$ python3 -q
>>> import numpy as np
>>> import numpy.linalg as la
>>> np.set_printoptions(precision=2, suppress=True, linewidth=120, legacy="1.25")
>>> J = np.diag(3 * np.array([-2, 0, -1])) + np.array([[1, 8, 5], [9, 3, 0], [2, 3, 8]])
>>> J
array([[-5,  8,  5],
       [ 9,  3,  0],
       [ 2,  3,  5]])
>>> vec = np.array([-2, 2, 2])
>>> y = J @ vec
>>> y
array([ 36, -12,  12])
>>> la.solve(J, y)
array([-2.,  2.,  2.])
>>> round(np.abs(la.eigvals(J)).max(), 2)
10.38
>>> J @ J
array([[107,  -1,   0],
       [-18,  81,  45],
       [ 27,  40,  35]])
>>> (J - J.T) / 2
array([[ 0. , -0.5,  1.5],
       [ 0.5,  0. , -1.5],
       [-1.5,  1.5,  0. ]])
>>> np.round(la.det(J), 2)
-330.0
>>> (J + J.T) / 2
array([[-5. ,  8.5,  3.5],
       [ 8.5,  3. ,  1.5],
       [ 3.5,  1.5,  5. ]])
>>> np.allclose(J, J.T)
False
>>> f, v = J[1], J[2]
>>> f @ f
90
>>> p = (f @ v) / (f @ f) * f
>>> v - p
array([-0.7,  2.1,  5. ])
>>> round((v - p) @ f, 2)
0.0
>>> p
array([2.7, 0.9, 0. ])
>>> other = J[0, 0] * J[1:] - np.outer(J[1:, 0], J[0])
>>> other
array([[  0, -87, -45],
       [  0, -31, -35]])
>>> np.flatnonzero(~other.round(6).any(axis=1))
array([], dtype=int64)
>>> f = np.array([-3, -1, -4, 3, -1, 1, -5, 0])
>>> data = 3 * np.eye(8) + np.outer(f, f)
>>> data
array([[ 12.,   3.,  12.,  -9.,   3.,  -3.,  15.,   0.],
       [  3.,   4.,   4.,  -3.,   1.,  -1.,   5.,   0.],
       [ 12.,   4.,  19., -12.,   4.,  -4.,  20.,   0.],
       [ -9.,  -3., -12.,  12.,  -3.,   3., -15.,   0.],
       [  3.,   1.,   4.,  -3.,   4.,  -1.,   5.,   0.],
       [ -3.,  -1.,  -4.,   3.,  -1.,   4.,  -5.,   0.],
       [ 15.,   5.,  20., -15.,   5.,  -5.,  28.,   0.],
       [  0.,   0.,   0.,   0.,   0.,   0.,   0.,   3.]])
>>> left, sv, Vt = la.svd(data)
>>> sv
array([65.,  3.,  3.,  3.,  3.,  3.,  3.,  3.])
>>> other = left[:, :1] @ np.diag(sv[:1]) @ Vt[:1]
>>> la.matrix_rank(data, rtol=0.05)
1
>>> round(float(la.norm(data - other) / la.norm(data)), 2)
0.12
>>> W1 = np.array([[3, -1, 0],
...     [-3, 1, 2],
...     [1, -3, 2],
...     [-3, 2, -1],
...     [1, -2, 0],
...     [3, -3, 2],
...     [-3, -1, -1],
...     [2, 0, 0]])
>>> c = np.array([2, 7, 8])
>>> act = np.maximum(data @ W1 + c, 0)
>>> act
array([[17.,  0., 26.],
       [ 0.,  0., 20.],
       [13.,  0., 38.],
       [ 0., 85.,  0.],
       [ 7.,  0., 14.],
       [ 9., 22.,  8.],
       [ 3.,  0., 35.],
       [ 8.,  7.,  8.]])
>>> (act > 0).astype(int)
array([[1, 0, 1],
       [0, 0, 1],
       [1, 0, 1],
       [0, 1, 0],
       [1, 0, 1],
       [1, 1, 1],
       [1, 0, 1],
       [1, 1, 1]])
>>> (act > 0).mean(axis=0)
array([0.75, 0.38, 0.88])
>>> basis = np.array([[7, 4, 9], [3, 8, -4], [-4, 5, -1]])
>>> act @ basis
array([[  15.,  198.,  127.],
       [ -80.,  100.,  -20.],
       [ -61.,  242.,   79.],
       [ 255.,  680., -340.],
       [  -7.,   98.,   49.],
       [  97.,  252.,  -15.],
       [-119.,  187.,   -8.],
       [  45.,  128.,   36.]])
>>> W1 @ basis
array([[ 18,   4,  31],
       [-26,   6, -33],
       [-10, -10,  19],
       [-11,  -1, -34],
       [  1, -12,  17],
       [  4,  -2,  37],
       [-20, -25, -22],
       [ 14,   8,  18]])
>>> (act @ basis).round(6).argmax(axis=1)
array([1, 1, 1, 1, 1, 1, 1, 1])
>>> E = np.load("w.npy")
>>> E
array([[ 2.05, -2.  ,  1.  , -2.  , -2.  , -2.  , -2.  ,  2.  ],
       [ 0.  , -1.95, -2.  ,  0.  ,  0.  ,  2.  ,  0.  ,  0.  ],
       [ 0.  ,  1.  ,  2.05,  0.  , -1.  , -1.  ,  1.  ,  0.  ],
       [ 1.  , -1.  , -2.  ,  0.05, -2.  , -1.  ,  0.  ,  1.  ],
       [-1.  ,  2.  ,  2.  ,  1.  , -1.95,  0.  , -2.  ,  2.  ],
       [ 1.  , -1.  , -1.  ,  1.  ,  1.  ,  2.05, -2.  ,  2.  ],
       [ 0.  ,  1.  ,  0.  , -1.  ,  0.  , -2.  , -1.95,  0.  ],
       [ 2.  , -2.  ,  1.  , -2.  , -2.  , -2.  , -2.  ,  2.05]])
>>> other = E / la.norm(E, axis=1, keepdims=True)
>>> G = other @ other.T
>>> np.argwhere(np.triu(np.abs(G) > 0.95, 1))
array([[0, 7]])
>>> (G - 2 * np.eye(8)).round(6).argmax(axis=1)
array([7, 5, 4, 0, 2, 1, 0, 0])
>>> (np.abs(G) > 0.9).astype(int)
array([[1, 0, 0, 0, 0, 0, 0, 1],
       [0, 1, 0, 0, 0, 0, 0, 0],
       [0, 0, 1, 0, 0, 0, 0, 0],
       [0, 0, 0, 1, 0, 0, 0, 0],
       [0, 0, 0, 0, 1, 0, 0, 0],
       [0, 0, 0, 0, 0, 1, 0, 0],
       [0, 0, 0, 0, 0, 0, 1, 0],
       [1, 0, 0, 0, 0, 0, 0, 1]])
>>> la.norm(other, axis=1)
array([1., 1., 1., 1., 1., 1., 1., 1.])
>>> f = np.array([1, 3, 0, 0, 2, 1, 3, 0])
>>> other = E + np.outer(f, np.eye(8)[6])
>>> np.round(la.det(other) / la.det(E), 2), np.round(1 + la.solve(E, f)[6], 2)
(-3.77, -3.77)
>>> la.matrix_rank(other - E)
1
>>> la.matrix_rank(la.inv(other) - la.inv(E), tol=1e-8)
1
>>> def softmax(z):
...     e = np.exp(z - z.max(axis=-1, keepdims=True))
...     return e / e.sum(axis=-1, keepdims=True)
... 
>>> softmax(E).sum(axis=1)
array([1., 1., 1., 1., 1., 1., 1., 1.])
>>> softmax(E[2])
array([0.06, 0.16, 0.46, 0.06, 0.02, 0.02, 0.16, 0.06])
>>> np.round(softmax(10 * E[2]), 2) + 0
array([0., 0., 1., 0., 0., 0., 0., 0.])
>>> S = E @ E.T / np.sqrt(8)
>>> np.round(softmax(S + np.triu(np.full(S.shape, -np.inf), 1)), 2) + 0
array([[1.  , 0.  , 0.  , 0.  , 0.  , 0.  , 0.  , 0.  ],
       [0.01, 0.99, 0.  , 0.  , 0.  , 0.  , 0.  , 0.  ],
       [0.1 , 0.  , 0.9 , 0.  , 0.  , 0.  , 0.  , 0.  ],
       [0.31, 0.04, 0.  , 0.65, 0.  , 0.  , 0.  , 0.  ],
       [0.  , 0.  , 0.  , 0.  , 0.99, 0.  , 0.  , 0.  ],
       [0.01, 0.04, 0.  , 0.  , 0.  , 0.95, 0.  , 0.  ],
       [0.28, 0.  , 0.03, 0.02, 0.1 , 0.01, 0.56, 0.  ],
       [0.5 , 0.  , 0.  , 0.  , 0.  , 0.  , 0.  , 0.5 ]])
>>> softmax(S).round(6).argmax(axis=1)
array([0, 1, 2, 3, 4, 5, 6, 7])
>>> (E + E.T) / 2
array([[ 2.05, -1.  ,  0.5 , -0.5 , -1.5 , -0.5 , -1.  ,  2.  ],
       [-1.  , -1.95, -0.5 , -0.5 ,  1.  ,  0.5 ,  0.5 , -1.  ],
       [ 0.5 , -0.5 ,  2.05, -1.  ,  0.5 , -1.  ,  0.5 ,  0.5 ],
       [-0.5 , -0.5 , -1.  ,  0.05, -0.5 ,  0.  , -0.5 , -0.5 ],
       [-1.5 ,  1.  ,  0.5 , -0.5 , -1.95,  0.5 , -1.  ,  0.  ],
       [-0.5 ,  0.5 , -1.  ,  0.  ,  0.5 ,  2.05, -2.  ,  0.  ],
       [-1.  ,  0.5 ,  0.5 , -0.5 , -1.  , -2.  , -1.95, -1.  ],
       [ 2.  , -1.  ,  0.5 , -0.5 ,  0.  ,  0.  , -1.  ,  2.05]])
>>> round(float(np.abs(la.eigvals(E)).max()), 2)
4.5
>>> (E - E.T) / 2
array([[ 0. , -1. ,  0.5, -1.5, -0.5, -1.5, -1. ,  0. ],
       [ 1. ,  0. , -1.5,  0.5, -1. ,  1.5, -0.5,  1. ],
       [-0.5,  1.5,  0. ,  1. , -1.5,  0. ,  0.5, -0.5],
       [ 1.5, -0.5, -1. ,  0. , -1.5, -1. ,  0.5,  1.5],
       [ 0.5,  1. ,  1.5,  1.5,  0. , -0.5, -1. ,  2. ],
       [ 1.5, -1.5,  0. ,  1. ,  0.5,  0. ,  0. ,  2. ],
       [ 1. ,  0.5, -0.5, -0.5,  1. ,  0. ,  0. ,  1. ],
       [ 0. , -1. ,  0.5, -1.5, -2. , -2. , -1. ,  0. ]])
>>> round(la.det(E), 2)
8.2
>>> rng = np.random.default_rng(98936)
>>> lab = rng.permutation(8)
>>> lab
array([5, 7, 3, 2, 4, 1, 0, 6])
>>> other = E[lab][:, lab]
>>> np.round(np.trace(other), 2)
2.4
>>> np.sort(np.abs(la.eigvals(other)))
array([0.05, 0.36, 1.75, 1.75, 2.7 , 2.7 , 4.5 , 4.5 ])
>>> mat = np.load("arr.npy")
>>> mat
array([[  7.08,  -1.08,   4.5 ,   1.09,   5.97,  -3.37,  -2.31],
       [  6.72,  -1.28,  -3.53,   1.42,   8.41,   3.17,  -0.28],
       [  6.34,   0.94,  -3.26,  -1.83,   8.05,   3.53,   0.38],
       [  5.53,  -1.5 ,   4.67,   0.55,   4.75,  -4.4 ,  -0.86],
       [  6.85,  -1.4 ,   3.09,   1.56,   5.22,  -4.9 ,   0.3 ],
       [  4.34,  -2.2 ,   4.65,   0.66,   4.18,  -5.22,  -2.04],
       [ -0.08,  -1.24,   0.46,   0.84,  -0.54, -10.05,  -1.53],
       [  0.47,   0.08,  -0.43,   0.78,  -1.89, -11.65,  -1.51],
       [  6.82,  -1.91,  -2.57,  -1.66,   9.65,   4.32,  -1.03],
       [  5.49,  -0.71,  -4.04,  -0.78,   8.05,   4.58,  -0.08],
       [  6.99,  -1.7 ,   5.6 ,   0.91,   5.04,  -5.8 ,  -2.08],
       [  0.18,   0.39,   2.75,   0.82,  -2.19, -10.05,  -2.5 ],
       [ -0.13,  -0.23,   1.1 ,   0.12,  -1.84,  -9.54,  -0.21],
       [  7.1 ,   0.81,  -4.13,  -0.85,   9.91,   2.57,   0.07],
       [  7.19,   1.05,  -3.94,   1.19,   9.05,   4.06,   0.32],
       [  2.79,  -1.42,   2.2 ,   0.54,  -3.72, -12.8 ,   0.04],
       [  0.86,  -2.66,   0.69,  -1.65,  -1.49, -11.67,  -0.03],
       [  6.01,  -3.12,   4.05,   0.15,   4.04,  -5.63,  -1.15],
       [  5.96,  -1.62,  -2.86,   2.15,   7.32,   3.76,   0.49],
       [  1.37,  -2.74,   0.31,   1.35,  -1.38, -10.94,   0.04],
       [  6.89,  -1.6 ,   4.16,   1.62,   3.34,  -5.02,  -1.23],
       [  0.87,  -0.18,   0.32,   1.46,   0.33, -10.  ,  -0.52],
       [  5.87,  -1.02,   3.99,   2.75,   4.15,  -4.01,  -2.04],
       [  5.67,  -1.69,   3.76,   0.65,   5.33,  -3.93,  -3.62],
       [  5.09,  -0.52,   5.02,  -0.05,   6.7 ,  -4.77,  -2.04],
       [  6.34,  -0.44,   5.45,   2.39,   5.46,  -3.97,  -3.54],
       [ -0.15,  -0.3 ,   0.41,   1.17,  -1.32, -10.76,  -1.48],
       [  5.87,  -1.95,   3.57,   0.36,   4.16,  -5.69,  -3.68],
       [  6.53,  -2.73,   5.  ,  -1.11,   4.34,  -3.39,  -3.1 ],
       [  6.25,   0.04,  -1.98,  -0.39,   8.56,   2.2 ,  -0.39],
       [  6.06,  -0.43,   3.94,   0.89,   5.14,  -5.03,  -3.17],
       [  6.47,   0.48,   4.45,   0.  ,   3.57,  -3.57,  -0.89],
       [  5.69,  -0.26,   5.77,   0.33,   6.45,  -5.33,  -1.04],
       [  6.63,   0.84,  -1.85,  -1.04,   8.22,   5.24,   1.65],
       [  0.59,  -1.87,  -0.18,  -1.16,  -1.24, -11.06,  -0.68]])
>>> lab = mat[:, 5] > np.median(mat[:, 5])
>>> f = mat[lab].mean(axis=0) - mat[~lab].mean(axis=0)
>>> np.argsort(-np.abs(f).round(6), kind="stable")
array([5, 4, 0, 2, 1, 3, 6])
>>> ((mat - mat.mean(axis=0)) @ f > 0).astype(int)
array([1, 1, 1, 0, 1, 0, 0, 0, 1, 1, 0, 0, 0, 1, 1, 0, 0, 0, 1, 0, 0, 0, 1, 1, 1, 1, 0, 0, 1, 1, 0, 1, 1, 1, 0])
>>> f
array([ 3.22,  0.66, -1.85, -0.33,  5.67,  8.52,  0.23])
